In [1]: import numpy as np

In [2]: np.set_printoptions(suppress=True, linewidth=100)

In [3]: feats = np.array([[-0.3, -0.5, 1.6, 0.5, 1.7, 0.1, 1.4, 0.6],
   ...:     [1.0, -1.1, 0.7, -0.1, -1.0, -0.7, 0.2, 1.3],
   ...:     [0.0, 0.9, 0.3, -0.4, 0.0, 0.3, 0.5, 0.3],
   ...:     [1.6, 0.1, -1.9, 1.0, -0.2, 0.3, 0.0, 1.4]])

In [4]: print(feats)
[[-0.3 -0.5  1.6  0.5  1.7  0.1  1.4  0.6]
 [ 1.  -1.1  0.7 -0.1 -1.  -0.7  0.2  1.3]
 [ 0.   0.9  0.3 -0.4  0.   0.3  0.5  0.3]
 [ 1.6  0.1 -1.9  1.  -0.2  0.3  0.   1.4]]

In [5]: f, r1 = feats[1], feats[3]

In [6]: print(f @ f)
5.93

In [7]: print(f @ r1)
1.87

In [8]: p = (f @ r1) / (f @ f) * f

In [9]: print(round(float(np.linalg.norm(f + r1) ** 2 + np.linalg.norm(f - r1) ** 2), 3))
30.4

In [10]: print(np.linalg.matrix_rank(np.outer(f, r1)))
1

In [11]: ang = np.radians(30)

In [12]: R = np.eye(8)

In [13]: R[7, 7] = R[1, 1] = np.cos(ang)

In [14]: R[7, 1], R[1, 7] = -np.sin(ang), np.sin(ang)

In [15]: print(R.round(3))
[[ 1.     0.     0.     0.     0.     0.     0.     0.   ]
 [ 0.     0.866  0.     0.     0.     0.     0.     0.5  ]
 [ 0.     0.     1.     0.     0.     0.     0.     0.   ]
 [ 0.     0.     0.     1.     0.     0.     0.     0.   ]
 [ 0.     0.     0.     0.     1.     0.     0.     0.   ]
 [ 0.     0.     0.     0.     0.     1.     0.     0.   ]
 [ 0.     0.     0.     0.     0.     0.     1.     0.   ]
 [ 0.    -0.5    0.     0.     0.     0.     0.     0.866]]

In [16]: A2 = feats @ R.T

In [17]: print(np.allclose(np.linalg.norm(feats, axis=1), np.linalg.norm(A2, axis=1)))
True

In [18]: print(np.allclose(feats @ feats.T, A2 @ A2.T))
True

In [19]: print(np.round(np.linalg.svd(feats, compute_uv=False), 3))
[3.417 2.764 2.097 1.161]

In [20]: print(np.unravel_index(np.abs(feats).argmax(), feats.shape))
(np.int64(3), np.int64(2))

In [21]: print(np.linalg.matrix_rank(feats))
4

In [22]: print(np.round(feats - feats[0], 3))
[[ 0.   0.   0.   0.   0.   0.   0.   0. ]
 [ 1.3 -0.6 -0.9 -0.6 -2.7 -0.8 -1.2  0.7]
 [ 0.3  1.4 -1.3 -0.9 -1.7  0.2 -0.9 -0.3]
 [ 1.9  0.6 -3.5  0.5 -1.9  0.2 -1.4  0.8]]

In [23]: print(np.round(feats.sum(axis=1), 3))
[5.1 0.3 1.9 2.3]

In [24]: W2 = np.array([[2, 0, -2, 1], [-2, -1, -1, 2], [1, 2, 2, 1], [0, 0, 1, -1]])

In [25]: rng = np.random.default_rng(3)

In [26]: m1 = (rng.random((12, 4)) < 0.25) @ W2

In [27]: print(m1)
[[ 0 -1 -3  3]
 [ 2  0 -1  0]
 [-2 -1 -1  2]
 [ 0  0  0  0]
 [ 0  0  0  0]
 [ 2  0 -2  1]
 [ 0  0  0  0]
 [ 2  0 -1  0]
 [ 1  2  2  1]
 [ 0  0  1 -1]
 [ 0  0  0  0]
 [ 0  0  1 -1]]

In [28]: A2 = feats + rng.integers(-2, 3, (4, 3)) @ rng.integers(-2, 3, (3, 8))

In [29]: print(A2.round(3))
[[-6.3  2.5  4.6 -3.5  5.7 -1.9 -2.6  1.6]
 [-4.  -1.1  6.7 -3.1  1.  -4.7 -2.8  4.3]
 [ 5.  -4.1 -0.7  4.6 -4.   2.3  5.5  0.3]
 [ 2.6  2.1 -0.9 -2.  -1.2 -3.7 -3.   2.4]]

In [30]: print(np.linalg.matrix_rank(A2 - feats, tol=1e-8))
3

In [31]: print(np.round(A2 - feats, 3))
[[-6.  3.  3. -4.  4. -2. -4.  1.]
 [-5.  0.  6. -3.  2. -4. -3.  3.]
 [ 5. -5. -1.  5. -4.  2.  5.  0.]
 [ 1.  2.  1. -3. -1. -4. -3.  1.]]

In [32]: labels = m1[:, 1] > np.median(m1[:, 1])

In [33]: f = m1[labels].mean(axis=0) - m1[~labels].mean(axis=0)

In [34]: print(np.argsort(-np.abs(f).round(6), kind="stable"))
[2 1 0 3]

In [35]: print((((m1 - m1.mean(axis=0)) @ f > 0) == labels).mean())
0.5

In [36]: data = np.loadtxt("case7.csv", delimiter=",")

In [37]: print(data)
[[ -8. -16.   2.  -6. -10.  20.]
 [ -2.  -5.  -4.  -3.   0.   5.]
 [  0.   4.  18.   6. -10.   0.]
 [  4.  10.   8.   6.   0. -10.]
 [ -6. -13.  -3.  -6.  -5.  15.]
 [ -2.  -5.  -4.  -3.   0.   5.]
 [  2.   3.  -5.   0.   5.  -5.]]

In [38]: x = np.array([4, 5, 3, 3, 5, 5])

In [39]: print((data * x).sum(axis=1))
[-74. -29.  42.  58. -66. -29.   8.]

In [40]: print(data @ x)
[-74. -29.  42.  58. -66. -29.   8.]

In [41]: print((data @ x).argmax())
3

In [42]: print(np.einsum("ij,j->i", data, x))
[-74. -29.  42.  58. -66. -29.   8.]

In [43]: print(data @ np.eye(6)[1])
[-16.  -5.   4.  10. -13.  -5.   3.]

In [44]: print(data @ np.ones(6))
[-18.  -9.  18.  18. -18.  -9.   0.]

In [45]: print(np.linalg.norm(data @ x) <= np.linalg.norm(data, 2) * np.linalg.norm(x) + 1e-9)
True

In [46]: print(np.argsort(-np.linalg.norm(data, axis=0).round(6), kind="stable")[:3])
[5 1 2]

In [47]: print(np.linalg.cond(data) > 100)
True

In [48]: print([round(float(x), 3) for x in np.linalg.svd(data, compute_uv=False)[:3]])
[41.96, 25.246, 0.0]

In [49]: print(round(np.linalg.norm(data, 2) / np.linalg.norm(data), 3))
0.857

In [50]: J = np.load("x.npy")

In [51]: print(J.round(3))
[[  0.335 -17.708   3.64    3.64    1.732 -15.8    -7.122   7.281 -17.373]
 [  0.471 -16.694   3.477   3.477   1.612 -14.829  -6.735   6.953 -16.223]
 [  0.911 -12.76    2.808   2.808   1.132 -11.084  -5.248   5.615 -11.849]
 [  0.944 -12.384   2.74    2.74    1.085 -10.728  -5.107   5.481 -11.44 ]
 [  1.044 -11.117   2.509   2.509   0.925  -9.533  -4.633   5.018 -10.073]
 [  1.157  -8.985   2.1     2.1     0.651  -7.536  -3.842   4.2    -7.828]
 [  1.184  -7.68    1.835   1.835   0.48   -6.326  -3.36    3.67   -6.496]
 [  1.172  -6.398   1.561   1.561   0.311  -5.149  -2.888   3.121  -5.227]
 [  1.089  -4.86    1.21    1.21    0.11   -3.761  -2.32    2.419  -3.772]
 [  1.088  -4.849   1.207   1.207   0.108  -3.75   -2.316   2.414  -3.761]
 [  1.01   -4.084   1.021   1.021   0.011  -3.073  -2.031   2.042  -3.074]
 [  0.597  -1.94    0.449   0.449  -0.221  -1.27   -1.191   0.897  -1.343]
 [  0.557  -1.805   0.41    0.41   -0.23   -1.165  -1.133   0.82   -1.248]
 [  0.281  -0.994   0.178   0.178  -0.244  -0.572  -0.741   0.356  -0.713]
 [  0.068  -0.404   0.038   0.038  -0.157  -0.21   -0.359   0.076  -0.336]
 [  0.019  -0.204   0.01    0.01   -0.091  -0.103  -0.192   0.02   -0.184]
 [  0.001   0.047   0.001   0.001   0.024   0.024   0.048   0.001   0.048]
 [  0.111   0.469   0.05    0.05    0.274   0.246   0.508   0.1     0.581]
 [  0.114   0.475   0.051   0.051   0.277   0.249   0.514   0.102   0.588]
 [  0.145   0.539   0.064   0.064   0.317   0.286   0.587   0.128   0.684]
 [  0.345   0.871   0.145   0.145   0.525   0.491   0.961   0.29    1.216]
 [  0.893   1.581   0.345   0.345   0.933   0.993   1.723   0.69    2.474]
 [  1.541   2.337   0.56    0.56    1.309   1.588   2.477   1.121   3.877]
 [  1.631   2.44    0.589   0.589   1.357   1.672   2.577   1.179   4.071]
 [  2.493   3.421   0.853   0.853   1.776   2.498   3.487   1.705   5.914]
 [  3.633   4.726   1.178   1.178   2.263   3.641   4.626   2.355   8.36 ]
 [  4.173   5.35    1.324   1.324   2.475   4.199   5.15    2.649   9.523]
 [  5.375   6.756   1.639   1.639   2.919   5.476   6.297   3.278  12.131]
 [  5.959   7.446   1.786   1.786   3.122   6.11    6.845   3.572  13.405]
 [  8.678  10.731   2.437   2.437   3.998   9.17    9.364   4.874  19.409]
 [ 15.738  19.66    3.947   3.947   5.934  17.673  15.764   7.895  35.398]]

In [52]: U, sig, VT = np.linalg.svd(J)

In [53]: V = VT[:(sig > 1e-8).sum()]

In [54]: x = J[15] + 4 * J[13] + rng.integers(2) * np.eye(9)[7]

In [55]: print(x.round(3))
[ 1.143 -4.18   0.722  0.722 -1.066 -2.392 -3.156  1.445 -3.037]

In [56]: print(np.linalg.matrix_rank(np.vstack([J, x])))
3

In [57]: print(round(np.linalg.norm(x - V.T @ V @ x), 3))
0.0

In [58]: print(round(np.linalg.norm(J[8], 1), 3), round(np.linalg.norm(J[8], np.inf), 3))
20.75 4.86

In [59]: print(np.linalg.norm(J, axis=1).argmax())
30

In [60]: print(np.round(np.linalg.norm(J, axis=0), 3))
[21.015 44.334  9.679  9.679  9.935 38.345 26.91  19.358 57.47 ]

In [61]: print(round(float(np.linalg.norm(J[8] - J[30])), 3))
56.705

In [62]: mat = np.loadtxt("w.csv", delimiter=",")

In [63]: print(mat)
[[ 0.018  0.009  1.    -1.949  1.999]
 [-0.012 -0.014  1.017 -2.     1.995]
 [ 0.021  0.021  0.994 -2.008  1.985]
 [-0.014  0.042  0.998 -1.985  2.02 ]
 [ 0.03  -0.028  1.018 -2.003  2.011]
 [ 0.009  0.01   1.009 -1.95   2.043]
 [-0.005  0.002  1.002 -1.972  2.021]
 [ 0.017 -0.025  0.991 -2.005  2.006]
 [ 0.017  0.006  0.979 -2.013  1.991]
 [ 0.002  0.011  1.043 -1.999  1.986]
 [-0.031  0.007  0.986 -2.003  1.993]
 [ 0.059  0.012  1.025 -1.972  2.002]
 [ 0.986  1.034  0.985 -1.969  1.999]
 [ 1.001  0.992  1.03  -1.991  2.025]
 [ 0.976  1.022  1.013 -2.023  2.012]
 [ 1.029  1.018  0.984 -1.988  1.999]
 [ 1.019  0.995  1.014 -2.016  1.995]
 [ 1.001  1.007  0.996 -2.018  2.03 ]
 [ 0.988  1.007  1.    -2.021  2.003]
 [ 0.984  1.007  1.001 -1.998  1.968]
 [ 1.002  0.985  1.02  -2.035  2.015]
 [ 1.008  0.98   1.041 -2.009  1.997]
 [ 0.976  1.025  0.982 -1.992  1.989]
 [ 0.97   1.011  1.03  -1.974  1.973]
 [-1.019 -0.996  0.98  -1.991  1.992]
 [-0.977 -0.996  1.029 -1.965  2.006]
 [-1.037 -0.975  1.003 -1.991  2.009]
 [-0.992 -1.054  1.    -2.029  1.974]
 [-0.986 -1.024  0.985 -1.988  1.991]
 [-0.997 -0.979  1.024 -2.     1.997]
 [-1.011 -0.998  0.977 -1.997  1.994]
 [-1.006 -0.999  0.997 -2.009  2.003]
 [-0.968 -0.996  0.988 -1.999  2.011]
 [-1.025 -1.015  0.997 -2.013  2.006]
 [-0.991 -1.     1.016 -2.029  2.   ]
 [-1.004 -0.992  1.029 -1.98   2.014]]

In [64]: labels = mat[:, 0] > np.median(mat[:, 0])

In [65]: f = mat[labels].mean(axis=0) - mat[~labels].mean(axis=0)

In [66]: print(np.round((((mat - mat.mean(axis=0)) @ f > 0) == labels).mean(), 3))
0.861

In [67]: print(((mat - mat.mean(axis=0)) @ f > 0).astype(int))
[1 0 1 1 0 1 0 0 1 1 0 1 1 1 1 1 1 1 1 1 1 1 1 1 0 0 0 0 0 0 0 0 0 0 0 0]

In [68]: print(np.argsort(-np.abs(f).round(6), kind="stable"))
[0 1 3 4 2]

In [69]: A2 = np.c_[mat[:, :2] @ np.array([[2, -3], [0, 1]]), np.array([-1, 0, 1, 1, 1, 2, 1, -1, 2, 0, -2, 2, -2, 1, 0, 1, 2, -2, -2, 2, -2, 0, 2, -1, 0, 0, 2, 0, 0, 2, 2, 2, -2, -1, -1, -2])]

In [70]: print(A2.round(3))
[[ 0.036 -0.045 -1.   ]
 [-0.024  0.022  0.   ]
 [ 0.042 -0.042  1.   ]
 [-0.028  0.084  1.   ]
 [ 0.06  -0.118  1.   ]
 [ 0.018 -0.017  2.   ]
 [-0.01   0.017  1.   ]
 [ 0.034 -0.076 -1.   ]
 [ 0.034 -0.045  2.   ]
 [ 0.004  0.005  0.   ]
 [-0.062  0.1   -2.   ]
 [ 0.118 -0.165  2.   ]
 [ 1.972 -1.924 -2.   ]
 [ 2.002 -2.011  1.   ]
 [ 1.952 -1.906  0.   ]
 [ 2.058 -2.069  1.   ]
 [ 2.038 -2.062  2.   ]
 [ 2.002 -1.996 -2.   ]
 [ 1.976 -1.957 -2.   ]
 [ 1.968 -1.945  2.   ]
 [ 2.004 -2.021 -2.   ]
 [ 2.016 -2.044  0.   ]
 [ 1.952 -1.903  2.   ]
 [ 1.94  -1.899 -1.   ]
 [-2.038  2.061  0.   ]
 [-1.954  1.935  0.   ]
 [-2.074  2.136  2.   ]
 [-1.984  1.922  0.   ]
 [-1.972  1.934  0.   ]
 [-1.994  2.012  2.   ]
 [-2.022  2.035  2.   ]
 [-2.012  2.019  2.   ]
 [-1.936  1.908 -2.   ]
 [-2.05   2.06  -1.   ]
 [-1.982  1.973 -1.   ]
 [-2.008  2.02  -2.   ]]

In [71]: print(np.round(np.linalg.norm(np.linalg.qr(mat)[0].T @ A2, axis=0) ** 2 / ((A2 ** 2).sum(axis=0) + 1e-12), 3))
[1.    1.    0.026]

In [72]: print(np.linalg.matrix_rank(np.c_[mat, A2]))
6

In [73]: print(np.round(np.linalg.norm(A2 - mat @ np.linalg.lstsq(mat, A2)[0], axis=0), 3) + 0)
[0.    0.    8.772]
